In [1]: import numpy as np

In [2]: import numpy.linalg as la

In [3]: np.set_printoptions(suppress=True, linewidth=200)

In [4]: J = np.array([[-0.2, -2.0, -1.1],
   ...:     [0.6, 1.0, 0.3],
   ...:     [0.3, -1.1, -1.7],
   ...:     [-1.2, -0.4, 0.6],
   ...:     [1.8, -0.9, -0.2],
   ...:     [-0.8, 0.0, -1.5],
   ...:     [1.0, 0.8, 0.7],
   ...:     [-0.4, 0.4, 0.4],
   ...:     [-1.5, -1.1, 0.2],
   ...:     [-2.0, 1.5, 0.3],
   ...:     [1.7, -1.0, 1.1],
   ...:     [1.4, 0.3, -0.3],
   ...:     [-3.1, -0.4, 0.9],
   ...:     [2.4, -0.4, 1.7],
   ...:     [0.1, 0.7, -1.7],
   ...:     [1.9, -0.2, -1.0],
   ...:     [-1.0, 0.3, 2.2],
   ...:     [-0.4, 1.0, 0.7],
   ...:     [0.4, 1.5, 0.5],
   ...:     [0.8, 0.0, 1.2],
   ...:     [1.8, 1.5, 0.9],
   ...:     [0.7, 0.2, 1.2],
   ...:     [0.9, -0.6, 0.0],
   ...:     [2.2, 0.3, -0.2]])

In [5]: J[2] *= 10

In [6]: J
Out[6]: 
array([[ -0.2,  -2. ,  -1.1],
       [  0.6,   1. ,   0.3],
       [  3. , -11. , -17. ],
       [ -1.2,  -0.4,   0.6],
       [  1.8,  -0.9,  -0.2],
       [ -0.8,   0. ,  -1.5],
       [  1. ,   0.8,   0.7],
       [ -0.4,   0.4,   0.4],
       [ -1.5,  -1.1,   0.2],
       [ -2. ,   1.5,   0.3],
       [  1.7,  -1. ,   1.1],
       [  1.4,   0.3,  -0.3],
       [ -3.1,  -0.4,   0.9],
       [  2.4,  -0.4,   1.7],
       [  0.1,   0.7,  -1.7],
       [  1.9,  -0.2,  -1. ],
       [ -1. ,   0.3,   2.2],
       [ -0.4,   1. ,   0.7],
       [  0.4,   1.5,   0.5],
       [  0.8,   0. ,   1.2],
       [  1.8,   1.5,   0.9],
       [  0.7,   0.2,   1.2],
       [  0.9,  -0.6,   0. ],
       [  2.2,   0.3,  -0.2]])

In [7]: f = np.array([2, -2, 1])

In [8]: np.round(np.cross(J[19, :3], J[18, :3]), 1)
Out[8]: array([-1.8,  0.1,  1.2])

In [9]: np.round(np.polyval(f, J[19]), 1)
Out[9]: array([0.7, 1. , 1.5])

In [10]: np.round(np.correlate(J[19], J[18], "full"), 1)
Out[10]: array([0.4, 1.2, 0.9, 1.8, 0.5])

In [11]: out = J / la.norm(J, axis=1, keepdims=True)

In [12]: gram = out @ out.T

In [13]: np.round(la.norm(out, axis=1), 1)
Out[13]: array([1., 1., 1., 1., 1., 1., 1., 1., 1., 1., 1., 1., 1., 1., 1., 1., 1., 1., 1., 1., 1., 1., 1., 1.])

In [14]: np.round(np.degrees(np.arccos(np.clip(gram[19, 18], -1, 1))), 1)
Out[14]: np.float64(67.0)

In [15]: basis = np.array([[3, -5, 4, -2, 5, 0, 4, 1]])

In [16]: rng = np.random.default_rng(60523)

In [17]: K = rng.normal(size=(22, 1)) @ basis + np.array([7, 0, 3, 3, 1, 3, 8, 2])

In [18]: K.round(1)
Out[18]: 
array([[12.2, -8.6,  9.9, -0.4,  9.6,  3. , 14.9,  3.7],
       [ 5.2,  3. ,  0.6,  4.2, -2. ,  3. ,  5.6,  1.4],
       [ 7.5, -0.9,  3.7,  2.7,  1.9,  3. ,  8.7,  2.2],
       [ 7.6, -1.1,  3.9,  2.6,  2.1,  3. ,  8.9,  2.2],
       [11.7, -7.9,  9.3, -0.2,  8.9,  3. , 14.3,  3.6],
       [ 4.9,  3.5,  0.2,  4.4, -2.5,  3. ,  5.2,  1.3],
       [ 2.1,  8.1, -3.5,  6.2, -7.1,  3. ,  1.5,  0.4],
       [ 8. , -1.6,  4.3,  2.4,  2.6,  3. ,  9.3,  2.3],
       [ 9.8, -4.7,  6.8,  1.1,  5.7,  3. , 11.8,  2.9],
       [ 3.4,  6. , -1.8,  5.4, -5. ,  3. ,  3.2,  0.8],
       [ 2.8,  7. , -2.6,  5.8, -6. ,  3. ,  2.4,  0.6],
       [ 6.1,  1.5,  1.8,  3.6, -0.5,  3. ,  6.8,  1.7],
       [ 5.5,  2.5,  1. ,  4. , -1.5,  3. ,  6. ,  1.5],
       [ 6.5,  0.9,  2.3,  3.3,  0.1,  3. ,  7.3,  1.8],
       [ 9.9, -4.8,  6.8,  1.1,  5.8,  3. , 11.8,  3. ],
       [11.4, -7.3,  8.8,  0.1,  8.3,  3. , 13.8,  3.5],
       [ 3. ,  6.6, -2.3,  5.6, -5.6,  3. ,  2.7,  0.7],
       [ 9.4, -4. ,  6.2,  1.4,  5. ,  3. , 11.2,  2.8],
       [ 4.3,  4.6, -0.6,  4.8, -3.6,  3. ,  4.4,  1.1],
       [10.7, -6.2,  7.9,  0.5,  7.2,  3. , 12.9,  3.2],
       [ 7.4, -0.7,  3.6,  2.7,  1.7,  3. ,  8.6,  2.1],
       [10.4, -5.7,  7.6,  0.7,  6.7,  3. , 12.6,  3.1]])

In [19]: Uu, sigma, Vh = la.svd(K)

In [20]: np.argmax(sigma[:-1] / (sigma[1:] + 1e-6)) + 1
Out[20]: np.int64(2)

In [21]: out = Uu[:, :2] @ np.diag(sigma[:2]) @ Vh[:2]

In [22]: la.matrix_rank(out)
Out[22]: np.int64(2)

In [23]: round(float(np.abs(K - out).max()), 1)
Out[23]: 0.0

In [24]: np.round(la.norm(K - out, 2), 1), np.round(sigma[2], 1)
Out[24]: (np.float64(0.0), np.float64(0.0))

In [25]: Uu, sigma, Vh = la.svd(K)

In [26]: vecs = Vh[:(sigma > 1e-8).sum()]

In [27]: x = K[20] + 5 * K[13] + rng.integers(2) * np.eye(8)[6]

In [28]: x.round(1)
Out[28]: array([39.8,  3.6, 15.1, 19.4,  2.4, 18. , 46.1, 11.3])

In [29]: np.allclose(vecs.T @ vecs @ x, x)
Out[29]: False

In [30]: la.matrix_rank(np.vstack([K, x]))
Out[30]: np.int64(3)

In [31]: np.round(np.diag(vecs.T @ vecs), 1) + 0
Out[31]: array([0.3, 0.4, 0.2, 0.2, 0.3, 0.1, 0.4, 0. ])

In [32]: np.round(vecs.T @ vecs, 1) + 0
Out[32]: 
array([[ 0.3,  0. ,  0.1,  0.2,  0. ,  0.1,  0.4,  0.1],
       [ 0. ,  0.4, -0.2,  0.3, -0.3,  0.1,  0. ,  0. ],
       [ 0.1, -0.2,  0.2, -0.1,  0.2,  0. ,  0.2,  0. ],
       [ 0.2,  0.3, -0.1,  0.2, -0.2,  0.1,  0.1,  0. ],
       [ 0. , -0.3,  0.2, -0.2,  0.3, -0.1,  0.1,  0. ],
       [ 0.1,  0.1,  0. ,  0.1, -0.1,  0.1,  0.2,  0. ],
       [ 0.4,  0. ,  0.2,  0.1,  0.1,  0.2,  0.4,  0.1],
       [ 0.1,  0. ,  0. ,  0. ,  0. ,  0. ,  0.1,  0. ]])

In [33]: np.allclose(K[:-1].T @ la.lstsq(K[:-1].T, K[-1])[0], K[-1])
Out[33]: True

In [34]: feats = np.load("out12.npy")

In [35]: feats
Out[35]: 
array([[0, 1, 4, 2, 5, 5, 0],
       [0, 0, 5, 0, 5, 0, 3],
       [0, 0, 0, 5, 2, 1, 3],
       [0, 0, 0, 0, 0, 4, 1],
       [0, 0, 0, 0, 0, 3, 5],
       [0, 0, 0, 0, 0, 0, 5],
       [0, 0, 0, 0, 0, 0, 0]])

In [36]: round(la.norm(feats, 2) / la.norm(feats), 1)
Out[36]: np.float64(0.8)

In [37]: rank = la.matrix_rank(feats)

In [38]: rank
Out[38]: np.int64(5)

In [39]: N = la.svd(feats)[2][rank:].T

In [40]: np.allclose(feats @ N, 0)
Out[40]: True

In [41]: [int(la.matrix_rank(feats[:i])) for i in range(1, len(feats) + 1)]
Out[41]: [1, 2, 3, 4, 5, 5, 5]

In [42]: Uu, sigma, Vh = la.svd(feats)

In [43]: np.argmax(sigma[:-1] / (sigma[1:] + 1e-6)) + 1
Out[43]: np.int64(5)

In [44]: sigma.round(1) + 0
Out[44]: array([11.8,  7.3,  5.6,  4.7,  0.5,  0. ,  0. ])

In [45]: out = Uu[:, :5] @ np.diag(sigma[:5]) @ Vh[:5]

In [46]: la.matrix_rank(feats, rtol=0.05)
Out[46]: np.int64(4)

In [47]: round(float(la.norm(feats - out) / la.norm(feats)), 1)
Out[47]: 0.0

In [48]: out.round(1) + 0
Out[48]: 
array([[0., 1., 4., 2., 5., 5., 0.],
       [0., 0., 5., 0., 5., 0., 3.],
       [0., 0., 0., 5., 2., 1., 3.],
       [0., 0., 0., 0., 0., 4., 1.],
       [0., 0., 0., 0., 0., 3., 5.],
       [0., 0., 0., 0., 0., 0., 5.],
       [0., 0., 0., 0., 0., 0., 0.]])

In [49]: round(np.abs(feats - out).max(), 1)
Out[49]: np.float64(0.0)

In [50]: np.round(la.norm(feats - out, 2), 1), round(sigma[5], 1)
Out[50]: (np.float64(0.0), np.float64(0.0))

In [51]: np.round(np.sort(la.eigvals(feats)), 1)
Out[51]: array([0., 0., 0., 0., 0., 0., 0.])

In [52]: [int(la.matrix_rank(la.matrix_power(feats, p))) for p in range(1, 8)]
Out[52]: [5, 4, 3, 2, 1, 0, 0]

In [53]: la.lstsq(feats[:-1].T, feats[-1])[2]
Out[53]: np.int32(5)

In [54]: np.round(feats @ la.pinv(feats) @ feats, 1) + 0
Out[54]: 
array([[0., 1., 4., 2., 5., 5., 0.],
       [0., 0., 5., 0., 5., 0., 3.],
       [0., 0., 0., 5., 2., 1., 3.],
       [0., 0., 0., 0., 0., 4., 1.],
       [0., 0., 0., 0., 0., 3., 5.],
       [0., 0., 0., 0., 0., 0., 5.],
       [0., 0., 0., 0., 0., 0., 0.]])

In [55]: np.unique(feats.round(6), axis=0).shape
Out[55]: (7, 7)

In [56]: np.allclose(feats[:-1].T @ la.lstsq(feats[:-1].T, feats[-1])[0], feats[-1])
Out[56]: True

In [57]: np.abs(np.diag(la.qr(feats)[1])) > 1e-9
Out[57]: array([False, False, False, False, False, False, False])

In [58]: try:
    ...:     la.inv(feats)
    ...: except la.LinAlgError as e:
    ...:     print(repr(e))
    ...: 
LinAlgError('Singular matrix')
